% ipython --no-banner

In [1]: import numpy as np

In [2]: np.set_printoptions(suppress=True, linewidth=140)

In [3]: rng = np.random.default_rng(968)

In [4]: F = np.array([[1, 1, 0, 1, 1],
   ...:     [1, 1, 2, -2, -1],
   ...:     [2, 2, -1, -1, 1],
   ...:     [-2, 2, -1, -2, -2]]) * (rng.random((4, 5)) < 0.3)

In [5]: F
Out[5]: 
array([[ 0,  0,  0,  0,  0],
       [ 0,  0,  2,  0,  0],
       [ 2,  0,  0,  0,  1],
       [-2,  2, -1,  0,  0]])

In [6]: Uu, sigma, Vh = np.linalg.svd(F)

In [7]: np.argmax(sigma[:-1] / (sigma[1:] + 1e-6)) + 1
Out[7]: np.int64(3)

In [8]: other = Uu[:, :3] @ np.diag(sigma[:3]) @ Vh[:3]

In [9]: round(float(np.linalg.norm(F - other) / np.linalg.norm(F)), 2)
Out[9]: 0.0

In [10]: round(float(np.linalg.norm(F - other, 2)), 2), sigma[3]
Out[10]: (0.0, np.float64(-0.0))

In [11]: sigma = 5 * 0.9 ** np.arange(3)

In [12]: O, _ = np.linalg.qr(np.array([[0.9, 1.0, 0.5], [0.6, 0.5, -1.0], [-1.1, -0.1, -1.3]]))

In [13]: E = rng.normal(size=(18, 3)) * sigma @ O

In [14]: E.round(2)
Out[14]: 
array([[  0.26,  -3.85,  -5.71],
       [  6.59,  -2.59,  -3.46],
       [ -5.7 ,  -2.26,  -3.42],
       [ -3.65,   8.36,   3.24],
       [  7.55,  -3.42,   4.29],
       [ -0.04,  -1.61,   1.02],
       [  3.05,  -4.53,   1.  ],
       [  0.57,   1.26,  -8.16],
       [ -3.37,  -2.47,   7.86],
       [ -4.68,  -3.26,   8.25],
       [  6.1 ,   5.76,   0.4 ],
       [  0.41,  -6.85,   0.31],
       [ -6.27,  -1.39,  -3.69],
       [  1.58,   1.23,   9.46],
       [  6.25,   1.94,   8.65],
       [-10.4 ,   0.43,  -4.19],
       [ -3.16,  -3.78,   3.84],
       [  7.09,   3.54,   5.79]])

In [15]: z = E[:, 2] > np.median(E[:, 2])

In [16]: u = E[z].mean(axis=0) - E[~z].mean(axis=0)

In [17]: u.round(2)
Out[17]: array([1.44, 1.62, 8.82])

In [18]: np.round((((E - E.mean(axis=0)) @ u > 0) == z).mean(), 2)
Out[18]: np.float64(0.89)

In [19]: z.astype(int)
Out[19]: array([0, 0, 0, 1, 1, 1, 0, 0, 1, 1, 0, 0, 0, 1, 1, 0, 1, 1])

In [20]: O, V = np.linalg.qr(E[:, :1])[0], np.linalg.qr(E[:, 1:])[0]

In [21]: sigma = np.linalg.svd(O.T @ V, compute_uv=False)

In [22]: sigma.round(2)
Out[22]: array([0.25])

In [23]: feats = np.loadtxt("block2.csv", delimiter=",")

In [24]: feats
Out[24]: 
array([[-0.4 ,  1.2 ,  0.  ,  1.21],
       [ 0.1 , -0.7 , -1.1 , -0.12],
       [ 1.9 , -0.7 ,  1.8 , -5.45],
       [ 1.  , -1.3 ,  0.7 , -3.04],
       [ 0.5 ,  0.3 , -1.2 , -1.77],
       [-0.6 ,  1.4 , -0.5 ,  1.68],
       [-0.3 ,  0.8 , -0.3 ,  1.44],
       [-0.5 ,  0.3 , -0.7 ,  1.57],
       [ 1.8 ,  0.5 , -0.3 , -5.14],
       [ 0.3 ,  1.2 , -0.6 , -0.99],
       [ 1.5 ,  1.6 , -0.3 , -4.34],
       [-0.9 ,  0.2 ,  2.  ,  2.27],
       [ 0.7 ,  0.  , -0.3 , -2.19],
       [ 1.5 , -1.1 ,  0.9 , -4.35],
       [-0.1 ,  1.6 ,  0.9 ,  0.27],
       [-0.2 , -0.6 ,  0.5 ,  0.91],
       [-1.6 , -1.9 ,  0.6 ,  4.71],
       [-0.2 ,  0.4 ,  0.8 ,  0.42],
       [-0.5 , -0.8 ,  1.3 ,  1.31],
       [-0.5 ,  0.1 , -1.  ,  1.49],
       [-0.1 ,  1.4 ,  0.8 ,  0.56],
       [-1.5 , -1.8 , -0.7 ,  4.92],
       [-0.6 , -1.9 ,  0.  ,  2.04]])

In [25]: Xs = feats - feats.mean(axis=0)

In [26]: V = np.linalg.svd(Xs)[2][:3]

In [27]: other = Xs - Xs @ V.T @ V

In [28]: np.linalg.norm(other, axis=1).round(6).argmax()
Out[28]: np.int64(6)

In [29]: np.round((Xs @ V.T).std(axis=0), 2)
Out[29]: array([2.97, 1.12, 0.85])

In [30]: np.round(other.std(axis=0), 2) + 0
Out[30]: array([0.07, 0.  , 0.  , 0.02])

In [31]: round(np.linalg.norm(other) / np.linalg.norm(Xs), 2)
Out[31]: np.float64(0.02)

In [32]: A = np.loadtxt("data.csv", delimiter=",")

In [33]: A
Out[33]: 
array([[2., 4., 4.],
       [4., 4., 5.],
       [4., 5., 2.]])

In [34]: w, V = np.linalg.eig(A)

In [35]: np.round(A @ V[:, 0] - w[0] * V[:, 0], 2) + 0
Out[35]: array([0., 0., 0.])

In [36]: w.round(2)
Out[36]: array([11.46, -1.12, -2.34])

In [37]: P = np.triu(np.array([[0, 0, 2], [0, 0, 2], [0, 0, 3]]), 1) + np.eye(3)

In [38]: other = P @ A @ np.linalg.inv(P)

In [39]: np.linalg.matrix_rank(other)
Out[39]: np.int64(3)

In [40]: P @ A - A @ P
Out[40]: 
array([[  8.,  10.,  -8.],
       [  8.,  10., -12.],
       [  0.,   0., -18.]])

In [41]: round(np.linalg.det(other), 2)
Out[41]: np.float64(30.0)

In [42]: z = rng.permutation(3)

In [43]: z
Out[43]: array([0, 2, 1])

In [44]: other = A[z][:, z]

In [45]: other
Out[45]: 
array([[2., 4., 4.],
       [4., 2., 5.],
       [4., 5., 4.]])

In [46]: np.allclose(other, A)
Out[46]: False

In [47]: w, V = np.linalg.eigh(other)

In [48]: np.abs(V[:, -1]).round(6).argmax()
Out[48]: np.int64(2)

In [49]: np.round(np.linalg.eigvalsh(other @ other), 2)
Out[49]: array([  1.25,   5.47, 131.28])

In [50]: (w > 1e-8).sum(), (w < -1e-8).sum()
Out[50]: (np.int64(1), np.int64(2))

In [51]: np.round(np.linalg.eigvalsh(other + -1 * np.eye(3)), 2)
Out[51]: array([-3.34, -2.12, 10.46])

In [52]: np.round(V.T @ other @ V, 2) + 0
Out[52]: 
array([[-2.34,  0.  ,  0.  ],
       [ 0.  , -1.12,  0.  ],
       [ 0.  ,  0.  , 11.46]])

In [53]: np.round(np.linalg.svd(other, compute_uv=False), 2)
Out[53]: array([11.46,  2.34,  1.12])

In [54]: other = A[0, 0] * A[1:] - np.outer(A[1:, 0], A[0])

In [55]: other
Out[55]: 
array([[  0.,  -8.,  -6.],
       [  0.,  -6., -12.]])

In [56]: np.flatnonzero(~other.round(6).any(axis=1))
Out[56]: array([], dtype=int64)

In [57]: m1 = np.load("x.npy")

In [58]: m1
Out[58]: 
array([[ 0.7 ,  0.2 ],
       [ 0.8 , -0.3 ],
       [-0.3 ,  0.8 ],
       [ 0.69,  0.21]])

In [59]: other = np.array([[0, 1], [0, 0]])

In [60]: np.einsum("ij->j", m1)
Out[60]: array([1.89, 0.91])

In [61]: other @ m1
---------------------------------------------------------------------------
ValueError                                Traceback (most recent call last)
Cell In[61], line 1
----> 1 other @ m1

ValueError: matmul: Input operand 1 has a mismatch in its core dimension 0, with gufunc signature (n?,k),(k,m?)->(n?,m?) (size 4 is different from 2)

In [62]: np.vstack([m1, other.T]).shape
Out[62]: (6, 2)

In [63]: np.linalg.matrix_rank(np.vstack([m1, other.T]))
Out[63]: np.int64(2)
